$ ipython --no-banner

In [1]: import numpy as np

In [2]: np.set_printoptions(precision=1, suppress=True, linewidth=160, sign=" ")

In [3]: B = np.array([[-1, 1], [2, 2]])

In [4]: C = np.array([[-2]])

In [5]: m1 = np.block([[B, np.array([[3], [1]])], [np.zeros((1, 2)), C]])

In [6]: m1
Out[6]: 
array([[-1.,  1.,  3.],
       [ 2.,  2.,  1.],
       [ 0.,  0., -2.]])

In [7]: cov = m1.T @ m1

In [8]: np.diag(cov)
Out[8]: array([  5.,   5.,  14.])

In [9]: np.linalg.svd(m1, compute_uv=False) ** 2
Out[9]: array([ 16.2,   7.2,   0.5])

In [10]: np.linalg.matrix_rank(cov)
Out[10]: np.int64(3)

In [11]: w, evecs = np.linalg.eig(m1)

In [12]: np.prod(w)
Out[12]: np.float64(8.0)

In [13]: P = np.triu(np.array([[-3, -3, 0], [0, 1, 2], [-1, -1, 2]]), 1) + np.eye(3)

In [14]: B = P @ m1 @ np.linalg.inv(P)

In [15]: np.poly(B)
Out[15]: array([ 1.,  1., -6., -8.])

In [16]: np.trace(B), np.trace(m1)
Out[16]: (np.float64(-1.0), np.float64(-1.0))

In [17]: np.linalg.matrix_rank(B)
Out[17]: np.int64(3)

In [18]: rng = np.random.default_rng(3010)

In [19]: idx = rng.permutation(3)

In [20]: idx
Out[20]: array([ 0,  1,  2])

In [21]: B = m1[idx][:, idx]

In [22]: np.allclose(B, m1)
Out[22]: True

In [23]: round(float(np.linalg.det(B)), 1), round(np.linalg.det(m1[idx]), 1)
Out[23]: (8.0, np.float64(8.0))

In [24]: np.trace(B)
Out[24]: np.float64(-1.0)

In [25]: vec = np.array([-3, 2, 2])

In [26]: target = m1 @ vec

In [27]: coef, lr = np.zeros(3), 1 / np.linalg.norm(m1, 2) ** 2

In [28]: for i in range(15):
    ...:     coef -= lr * m1.T @ (m1 @ coef - target)
    ...:     if i % 5 == 0: print(i, round(np.linalg.norm(m1 @ coef - target), 1))
    ...: 
0 3.4
5 1.6
10 1.3

In [29]: np.round(np.linalg.cond(m1), 1)
Out[29]: np.float64(5.5)

In [30]: coef
Out[30]: array([-2.1,  0.8,  2.5])

In [31]: arr = np.load("case9.npy")

In [32]: arr
Out[32]: 
array([[ 2,  0, -1,  1,  2,  1],
       [ 1,  1, -2, -2,  0,  2],
       [ 0,  2, -1,  2,  0,  2],
       [ 0, -1,  1,  0, -1,  1],
       [ 2, -1,  1, -1,  0,  0],
       [ 2,  1, -2,  1,  0,  0],
       [ 2, -1,  1, -1,  0,  0]])

In [33]: # row 6 repeats row 4

In [34]: np.linalg.norm(arr, axis=0)
Out[34]: array([ 4.1,  3. ,  3.6,  3.5,  2.2,  3.2])

In [35]: round(float(np.linalg.norm(arr) ** 2 / np.linalg.norm(arr, 2) ** 2), 1)
Out[35]: 2.3

In [36]: np.round(np.linalg.norm(arr, "nuc"), 1)
Out[36]: np.float64(17.6)

In [37]: B = np.c_[arr[:, :4] @ np.array([[0, -1, 0, 3], [-3, 5, 2, 1], [2, 2, 0, -5], [-3, 4, -3, -5]]), np.array([1, -1, 1, -2, -2, 2, -2])]

In [38]: B
Out[38]: 
array([[ -5,   0,  -3,   6,   1],
       [ -1,  -8,   8,  24,  -1],
       [-14,  16,  -2,  -3,   1],
       [  5,  -3,  -2,  -6,  -2],
       [  8,  -9,   1,   5,  -2],
       [-10,   3,  -1,  12,   2],
       [  8,  -9,   1,   5,  -2]])

In [39]: np.linalg.matrix_rank(np.c_[arr, B])
Out[39]: np.int64(6)

In [40]: np.linalg.norm(np.linalg.qr(arr)[0].T @ B, axis=0) ** 2 / ((B ** 2).sum(axis=0) + 1e-12)
Out[40]: array([ 1.,  1.,  1.,  1.,  1.])

In [41]: vec = np.array([0, -4, 0, -5, -1, 4])

In [42]: target = arr @ vec

In [43]: coef, lr = np.zeros(6), 1 / np.linalg.norm(arr, 2) ** 2

In [44]: for i in range(6):
    ...:     coef -= lr * arr.T @ (arr @ coef - target)
    ...:     if i % 2 == 0: print(i, round(np.linalg.norm(arr @ coef - target), 1))
    ...: 
0 12.8
2 6.1
4 3.8

In [45]: round(np.linalg.cond(arr), 1)
Out[45]: np.float64(6.6)

In [46]: q = m1.astype(float).copy()

In [47]: for j in range(3):
    ...:     q[:, j] -= q[:, :j] @ (q[:, :j].T @ q[:, j])
    ...:     q[:, j] /= np.linalg.norm(q[:, j])
    ...: 

In [48]: q.round(1) + 0
Out[48]: 
array([[-0.4,  0.9,  0. ],
       [ 0.9,  0.4,  0. ],
       [ 0. ,  0. , -1. ]])

In [49]: theta = np.radians(36)

In [50]: R = np.eye(6)

In [51]: R[5, 5] = R[0, 0] = np.cos(theta)

In [52]: R[5, 0], R[0, 5] = -np.sin(theta), np.sin(theta)

In [53]: R
Out[53]: 
array([[ 0.8,  0. ,  0. ,  0. ,  0. ,  0.6],
       [ 0. ,  1. ,  0. ,  0. ,  0. ,  0. ],
       [ 0. ,  0. ,  1. ,  0. ,  0. ,  0. ],
       [ 0. ,  0. ,  0. ,  1. ,  0. ,  0. ],
       [ 0. ,  0. ,  0. ,  0. ,  1. ,  0. ],
       [-0.6,  0. ,  0. ,  0. ,  0. ,  0.8]])

In [54]: B = arr @ R.T

In [55]: np.abs(B - arr).max(axis=0)
Out[55]: array([ 1.2,  0. ,  0. ,  0. ,  0. ,  1.4])

In [56]: K = np.loadtxt("m.csv", delimiter=",")

In [57]: K
Out[57]: 
array([[-2., -1.,  0.],
       [ 1.,  2.,  3.],
       [ 4.,  5.,  6.],
       [ 7.,  8.,  9.],
       [10., 11., 12.]])

In [58]: np.linalg.cond(K) > 100
Out[58]: np.True_

In [59]: np.round(np.linalg.norm(K, 2) / np.linalg.norm(K), 1)
Out[59]: np.float64(1.0)

In [60]: np.linalg.matrix_rank(K, rtol=0.1)
Out[60]: np.int64(1)

In [61]: U, s, Vh = np.linalg.svd(K)

In [62]: evecs = Vh[:(s > 1e-8).sum()]

In [63]: vec = K[1] + 4 * K[2] + rng.integers(2) * np.eye(3)[2]

In [64]: vec
Out[64]: array([ 17.,  22.,  28.])

In [65]: np.linalg.matrix_rank(np.vstack([K, vec]))
Out[65]: np.int64(3)

In [66]: evecs.T @ evecs
Out[66]: 
array([[ 0.8,  0.3, -0.2],
       [ 0.3,  0.3,  0.3],
       [-0.2,  0.3,  0.8]])

In [67]: np.round(np.linalg.norm(vec - evecs.T @ evecs @ vec), 1)
Out[67]: np.float64(0.4)

In [68]: np.diag(evecs.T @ evecs)
Out[68]: array([ 0.8,  0.3,  0.8])

In [69]: cov = K.T @ K

In [70]: np.diag(cov)
Out[70]: array([ 170.,  215.,  270.])

In [71]: np.round(np.linalg.svd(K, compute_uv=False) ** 2, 1) + 0
Out[71]: array([ 650.9,    4.1,    0. ])

In [72]: (K @ K.T).shape
Out[72]: (5, 5)

In [73]: np.linalg.matrix_rank(cov)
Out[73]: np.int64(2)

In [74]: np.allclose(cov, cov.T)
Out[74]: True

In [75]: np.trace(cov), (K ** 2).sum()
Out[75]: (np.float64(655.0), np.float64(655.0))

In [76]: U, s, Vh = np.linalg.svd(K)

In [77]: s.round(1) + 0
Out[77]: array([ 25.5,   2. ,   0. ])

In [78]: B = U[:, :2] @ np.diag(s[:2]) @ Vh[:2]

In [79]: round(np.abs(K - B).max(), 1)
Out[79]: np.float64(0.0)

In [80]: np.linalg.matrix_rank(B)
Out[80]: np.int64(2)

In [81]: np.linalg.matrix_rank(K, rtol=0.05)
Out[81]: np.int64(2)

In [82]: blk = np.stack([K, 3 * K, K[::-1]])

In [83]: np.linalg.norm(blk, axis=(1, 2))
Out[83]: array([ 25.6,  76.8,  25.6])

In [84]: np.einsum("bij,cij->bc", blk, blk)
Out[84]: 
array([[  655.,  1965.,   115.],
       [ 1965.,  5895.,   345.],
       [  115.,   345.,   655.]])

In [85]: M = np.load("run13.npy")

In [86]: M
Out[86]: 
array([[ 2,  2,  0],
       [ 2,  0,  0],
       [ 2,  1,  1],
       [-2,  2,  0]])

In [87]: blk = np.stack([M, 4 * M, M[::-1]])

In [88]: blk.sum(axis=0)
Out[88]: 
array([[ 8, 12,  0],
       [12,  1,  1],
       [12,  5,  5],
       [-8, 12,  0]])

In [89]: B = M / np.linalg.norm(M, axis=1, keepdims=True)

In [90]: cov = B @ B.T

In [91]: cov[1]
Out[91]: array([ 0.7,  1. ,  0.8, -0.7])

In [92]: round(np.degrees(np.arccos(np.clip(cov[1, 0], -1, 1))), 1)
Out[92]: np.float64(45.0)

In [93]: np.linalg.norm(B, axis=1)
Out[93]: array([ 1.,  1.,  1.,  1.])

In [94]: (np.abs(cov) > 0.9).astype(int)
Out[94]: 
array([[ 1,  0,  0,  0],
       [ 0,  1,  0,  0],
       [ 0,  0,  1,  0],
       [ 0,  0,  0,  1]])

In [95]: np.argwhere(np.triu(np.abs(cov) > 0.95, 1))
Out[95]: array([], shape=(0, 2), dtype=int64)

In [96]: round(np.linalg.norm(M[3] - M[2]), 1)
Out[96]: np.float64(4.2)

In [97]: round(float(np.linalg.norm(M[3], 1)), 1), round(np.linalg.norm(M[3], np.inf), 1)
Out[97]: (4.0, np.float64(2.0))

In [98]: np.linalg.norm(M, axis=1)
Out[98]: array([ 2.8,  2. ,  2.4,  2.8])

In [99]: M.mean(axis=0)
Out[99]: array([ 1. ,  1.2,  0.2])

In [100]: M.shape
Out[100]: (4, 3)

In [101]: np.abs(M).max()
Out[101]: np.int64(2)

In [102]: M.sum(axis=1)
Out[102]: array([ 4,  2,  4,  0])

In [103]: np.linalg.matrix_rank(M)
Out[103]: np.int64(3)

In [104]: M[4]
IndexError: index 4 is out of bounds for axis 0 with size 4


In [105]: A = np.load("mat.npy")

In [106]: A
Out[106]: 
array([[ 0.7, -1.9, -1.2, -1.9],
       [ 1. ,  2.1, -1.9, -0.5],
       [ 2.2, -0.9, -0.3,  1.9],
       [ 1.7,  0.7,  2. , -1.3]])

In [107]: W1 = np.array([[1, -1, 0, -2, 2, 2], [0, 0, 1, 2, -2, -2], [0, -1, -2, -2, 1, 2]])

In [108]: coef = np.array([5, 3, 1, 5, 3, 4])

In [109]: act = np.maximum(M @ W1 + coef, 0)

In [110]: (act > 0).mean(axis=0)
Out[110]: array([ 1. ,  0.8,  0.8,  1. ,  0.8,  0.8])

In [111]: act
Out[111]: 
array([[  7,   1,   3,   5,   3,   4],
       [  7,   1,   1,   1,   7,   8],
       [  7,   0,   0,   1,   6,   8],
       [  3,   5,   3,  13,   0,   0]])

In [112]: C = np.array([[1, 0], [1, 0], [1, 1], [1, 1], [0, 1], [1, 1]])

In [113]: act @ C
Out[113]: 
array([[ 20,  15],
       [ 18,  17],
       [ 16,  15],
       [ 24,  16]])

In [114]: (act @ C).round(6).argmax(axis=1)
Out[114]: array([ 0,  0,  0,  0])

In [115]: W1 @ C
Out[115]: 
array([[ 0,  2],
       [ 1, -1],
       [-3, -1]])
